% python3 -q
>>> import numpy as np
>>> np.set_printoptions(precision=3, suppress=True, linewidth=160)
>>> M = np.loadtxt("a.csv", delimiter=",")
>>> M
array([[0., 3., 0., 3.],
       [8., 9., 8., 9.],
       [0., 3., 0., 3.],
       [8., 9., 8., 9.]])
>>> # column 2 repeats column 0
>>> np.einsum("ii->", M)
np.float64(18.0)
>>> round(float(np.linalg.det(M[::-1])), 3)
0.0
>>> np.einsum("ij,ji->", M, M)
np.float64(516.0)
>>> np.kron(np.eye(2, dtype=int), M)
array([[0., 3., 0., 3., 0., 0., 0., 0.],
       [8., 9., 8., 9., 0., 0., 0., 0.],
       [0., 3., 0., 3., 0., 0., 0., 0.],
       [8., 9., 8., 9., 0., 0., 0., 0.],
       [0., 0., 0., 0., 0., 3., 0., 3.],
       [0., 0., 0., 0., 8., 9., 8., 9.],
       [0., 0., 0., 0., 0., 3., 0., 3.],
       [0., 0., 0., 0., 8., 9., 8., 9.]])
>>> np.round(np.linalg.eigvals(M), 3) + 0
array([22.304, -4.304,  0.   ,  0.   ])
>>> round(np.linalg.det(M.T), 3)
np.float64(0.0)
>>> np.unique(M.round(6), axis=0).shape
(2, 4)
>>> np.linalg.lstsq(M[:-1].T, M[-1])[2]
np.int32(2)
>>> try:
...     np.linalg.inv(M)
... except np.linalg.LinAlgError as e:
...     print("failed:", e)
... 
failed: Singular matrix
>>> np.allclose(M[:-1].T @ np.linalg.lstsq(M[:-1].T, M[-1])[0], M[-1])
True
>>> np.abs(np.diag(np.linalg.qr(M)[1])) > 1e-9
array([ True,  True, False, False])
>>> Y = np.array([[1, 1, 0], [2, 1, 2], [3, 1, 0]])
>>> feats = Y + Y.T
>>> feats
array([[2, 3, 3],
       [3, 2, 3],
       [3, 3, 0]])
>>> t3 = np.stack([feats, 5 * feats, feats[::-1]])
>>> t3.sum(axis=0)
array([[15, 21, 18],
       [21, 14, 21],
       [20, 21,  3]])
>>> (t3 @ feats.T).shape
(3, 3, 3)
>>> np.linalg.matrix_rank(t3.reshape(3, -1))
np.int64(2)
>>> np.linalg.matrix_rank(t3)
array([3, 3, 3])
>>> np.einsum("bij,cij->bc", t3, t3)
array([[  62,  310,   52],
       [ 310, 1550,  260],
       [  52,  260,   62]])
>>> (feats - feats.T) / 2
array([[0., 0., 0.],
       [0., 0., 0.],
       [0., 0., 0.]])
>>> feats @ feats
array([[22, 21, 15],
       [21, 22, 15],
       [15, 15, 18]])
>>> np.trace(feats)
np.int64(4)
>>> np.linalg.matrix_power(feats, 4)
array([[1150, 1149,  915],
       [1149, 1150,  915],
       [ 915,  915,  774]])
>>> (feats + feats.T) / 2
array([[2., 3., 3.],
       [3., 2., 3.],
       [3., 3., 0.]])
>>> round(np.linalg.det(feats), 3)
np.float64(18.0)
>>> J = np.load("test6.npy")
>>> J
array([[ 3.,  0.],
       [ 0., -1.]])
>>> w, evecs = np.linalg.eigh(J)
>>> vec = np.array([4, 4])
>>> evecs * np.maximum(w, 0) @ evecs.T
array([[3., 0.],
       [0., 0.]])
>>> np.abs(J).sum(axis=1).max(), np.abs(w).max()
(np.float64(3.0), np.float64(3.0))
>>> (np.sign(evecs[:, -1].round(6)) == np.sign(evecs[0, -1].round(6))).astype(int)
array([1, 0])
>>> evecs * np.abs(w) @ evecs.T
array([[3., 0.],
       [0., 1.]])
>>> u = np.array([-2, -2])
>>> Y = J + np.outer(u, np.eye(2)[1])
>>> np.linalg.matrix_rank(Y - J)
np.int64(1)
>>> Y
array([[ 3., -2.],
       [ 0., -3.]])
>>> mat = np.load("m.npy")
>>> mat
array([[-4,  0,  2, -6,  0,  3],
       [-4, -4, -4, -6, -6, -6],
       [ 0,  2,  0,  0,  3,  0],
       [-8,  0,  4,  0,  0,  0],
       [-8, -8, -8,  0,  0,  0],
       [ 0,  4,  0,  0,  0,  0]])
>>> rng = np.random.default_rng(7058)
>>> idx = rng.permutation(6)
>>> idx
array([0, 4, 3, 5, 2, 1])
>>> Y = mat[idx][:, idx]
>>> Y
array([[-4,  0, -6,  3,  2,  0],
       [-8,  0,  0,  0, -8, -8],
       [-8,  0,  0,  0,  4,  0],
       [ 0,  0,  0,  0,  0,  4],
       [ 0,  3,  0,  0,  0,  2],
       [-4, -6, -6, -6, -4, -4]])
>>> np.diag(Y)
array([-4,  0,  0,  0,  0, -4])
>>> np.trace(Y)
np.int64(-8)
>>> np.allclose(Y, mat)
False
>>> np.sort(np.abs(np.linalg.eigvals(Y)))
array([ 3.977,  3.977,  6.709,  7.031,  7.031, 11.858])
>>> u, v = Y[3], Y[2]
>>> u @ u
np.int64(16)
>>> p = (u @ v) / (u @ u) * u
>>> (v - p) @ u
np.float64(0.0)
>>> np.outer(u, v)
array([[  0,   0,   0,   0,   0,   0],
       [  0,   0,   0,   0,   0,   0],
       [  0,   0,   0,   0,   0,   0],
       [  0,   0,   0,   0,   0,   0],
       [  0,   0,   0,   0,   0,   0],
       [-32,   0,   0,   0,  16,   0]])
>>> round(float(np.linalg.norm(u + v) ** 2 + np.linalg.norm(u - v) ** 2), 3)
192.0
>>> v - p
array([-8.,  0.,  0.,  0.,  4.,  0.])
>>> Y = mat ** -1
Traceback (most recent call last):
  File "<python-input-61>", line 1, in <module>
    Y = mat ** -1
        ~~~~^^~~~
ValueError: Integers to negative integer powers are not allowed.
>>> Y = np.linalg.inv(mat)
>>> Y.round(3) + 0
array([[ 0.   ,  0.   ,  0.   , -0.083, -0.042, -0.083],
       [ 0.   ,  0.   ,  0.   ,  0.   ,  0.   ,  0.25 ],
       [ 0.   ,  0.   ,  0.   ,  0.083, -0.083, -0.167],
       [-0.111, -0.056, -0.111,  0.056,  0.028,  0.056],
       [ 0.   ,  0.   ,  0.333,  0.   ,  0.   , -0.167],
       [ 0.111, -0.111, -0.222, -0.056,  0.056,  0.111]])
>>> np.round(mat @ Y, 3) + 0
array([[1., 0., 0., 0., 0., 0.],
       [0., 1., 0., 0., 0., 0.],
       [0., 0., 1., 0., 0., 0.],
       [0., 0., 0., 1., 0., 0.],
       [0., 0., 0., 0., 1., 0.],
       [0., 0., 0., 0., 0., 1.]])
>>> np.round(np.linalg.det(mat), 3)
np.float64(-62208.0)
>>> np.trace(mat)
np.int64(-8)
>>> np.allclose(mat, mat.T)
False
>>> np.sort(np.abs(np.linalg.eigvals(mat)))
array([ 3.977,  3.977,  6.709,  7.031,  7.031, 11.858])
>>> mat @ mat
array([[ 64,  16, -32,  24,   6, -12],
       [128,  32,  32,  48,  12,  12],
       [-32, -32, -32, -12, -12, -12],
       [ 32,   8, -16,  48,  12, -24],
       [ 64,  16,  16,  96,  24,  24],
       [-16, -16, -16, -24, -24, -24]])
>>> Y = mat + rng.integers(-2, 3, (6, 5)) @ rng.integers(-2, 3, (5, 6))
>>> Y
array([[ -5,   1,   7, -11,  -3,   5],
       [  2,  -6,  -7,  -2,  -5, -16],
       [  4,   4,   0,   3,  -1,  -8],
       [ -6, -10,   0,   0,  12,  -4],
       [ -8, -13, -10,  -1,   6,   1],
       [  6,   0,  -4,   4,   4, -10]])
>>> np.linalg.matrix_rank(Y - mat, tol=1e-8)
np.int64(5)
>>> Y - mat
array([[ -1,   1,   5,  -5,  -3,   2],
       [  6,  -2,  -3,   4,   1, -10],
       [  4,   2,   0,   3,  -4,  -8],
       [  2, -10,  -4,   0,  12,  -4],
       [  0,  -5,  -2,  -1,   6,   1],
       [  6,  -4,  -4,   4,   4, -10]])
>>> np.abs(Y - mat).sum(axis=1)
array([17, 26, 21, 32, 15, 32])
>>> A = np.array([[-1.0, 1.0, 0.0], [0.0, -1.0, 1.0], [0.0, 0.0, -1.0]])
>>> # triangular: eigenvalues sit on the diagonal
>>> def softmax(z):
...     e = np.exp(z - z.max(axis=-1, keepdims=True))
...     return e / e.sum(axis=-1, keepdims=True)
... 
>>> np.round(softmax(10 * A[0]), 3) + 0
array([0., 1., 0.])
>>> S = A @ A.T / np.sqrt(3)
>>> softmax(S)
array([[0.67 , 0.119, 0.211],
       [0.131, 0.739, 0.131],
       [0.299, 0.168, 0.533]])
>>> np.linalg.matrix_power(A, 4)
array([[ 1., -4.,  6.],
       [ 0.,  1., -4.],
       [ 0.,  0.,  1.]])
>>> (A - A.T) / 2
array([[ 0. ,  0.5,  0. ],
       [-0.5,  0. ,  0.5],
       [ 0. , -0.5,  0. ]])
>>> assert A == A.T
Traceback (most recent call last):
  File "<python-input-83>", line 1, in <module>
    assert A == A.T
           ^^^^^^^^
ValueError: The truth value of an array with more than one element is ambiguous. Use a.any() or a.all()
>>> np.linalg.norm(A, axis=0)
array([1.   , 1.414, 1.414])
>>> np.round(np.linalg.norm(A[0], 1), 3), round(np.linalg.norm(A[0], np.inf), 3)
(np.float64(2.0), np.float64(1.0))
>>> idx = rng.permutation(3)
>>> idx
array([0, 2, 1])
>>> Y = A[idx][:, idx]
>>> np.sort(np.abs(np.linalg.eigvals(Y)))
array([1., 1., 1.])
>>> np.allclose(Y, A)
False
>>> F = np.array([[0, 0, 0, 0], [0, 9, -9, -6], [0, -9, 9, 6], [0, -6, 6, 4]])
>>> # symmetric, so the eigenvalues are real
>>> F @ F
array([[   0,    0,    0,    0],
       [   0,  198, -198, -132],
       [   0, -198,  198,  132],
       [   0, -132,  132,   88]])
>>> np.flatnonzero(np.linalg.matrix_power((F != 0) + (F.T != 0) + np.eye(4), 4)[0])
array([0])
>>> proj = np.triu(np.array([[-2, 0, -2, 1], [3, -2, 0, -1], [3, -1, -2, 0], [-2, 2, -2, 3]]), 1) + np.eye(4)
>>> Y = proj @ F @ np.linalg.inv(proj)
>>> np.round(np.poly(Y), 3) + 0
array([  1., -22.,   0.,   0.,   0.])
>>> round(np.linalg.det(Y), 3)
np.float64(0.0)
>>> np.linalg.matrix_rank(Y)
np.int64(1)
>>> W0 = np.loadtxt("sample2.csv", delimiter=",")
>>> W0
array([[ 1.334,  2.233,  2.101],
       [-9.306, -3.424, -2.882],
       [ 2.181,  0.624,  4.557],
       [-3.159,  1.285, -1.444],
       [-4.256, -0.866, -0.389],
       [-6.796, -1.925, -1.871],
       [-1.163,  1.317,  0.519],
       [ 2.214,  1.872,  3.343],
       [-2.632, -0.497,  0.865],
       [-3.649, -0.868,  0.219]])
>>> cent = W0[[4, 2]].astype(float)
>>> for _ in range(4):
...     idx = np.linalg.norm(W0[:, None] - cent, axis=-1).argmin(axis=1)
...     cent = np.array([W0[idx == j].mean(axis=0) for j in range(2)])
... 
>>> idx
array([1, 0, 1, 0, 0, 0, 0, 1, 0, 0])
>>> cent
array([[-4.423, -0.711, -0.712],
       [ 1.91 ,  1.576,  3.334]])
>>> np.bincount(idx)
array([7, 3])
>>> t3 = np.stack([W0, -3 * W0, W0[::-1]])
>>> np.einsum("bij,cij->bc", t3, t3)
array([[ 274.824, -824.471,  149.045],
       [-824.471, 2473.412, -447.136],
       [ 149.045, -447.136,  274.824]])
>>> t3.shape
(3, 10, 3)
>>> np.linalg.norm(t3, axis=(1, 2))
array([16.578, 49.733, 16.578])
>>> E = (rng.random((3, 3)) < 0.3) + np.eye(3)
>>> E /= E.sum(axis=1, keepdims=True)
>>> E
array([[0.5, 0. , 0.5],
       [0. , 1. , 0. ],
       [0. , 0.5, 0.5]])
>>> # a transition matrix
>>> u = np.array([-3, -2, -3])
>>> np.cross(mat[4, :3], mat[2, :3])
array([ 16,   0, -16])
>>> np.correlate(mat[4], mat[2], "full")
array([  0, -24, -24, -24, -16, -16, -16,   0,   0,   0,   0])
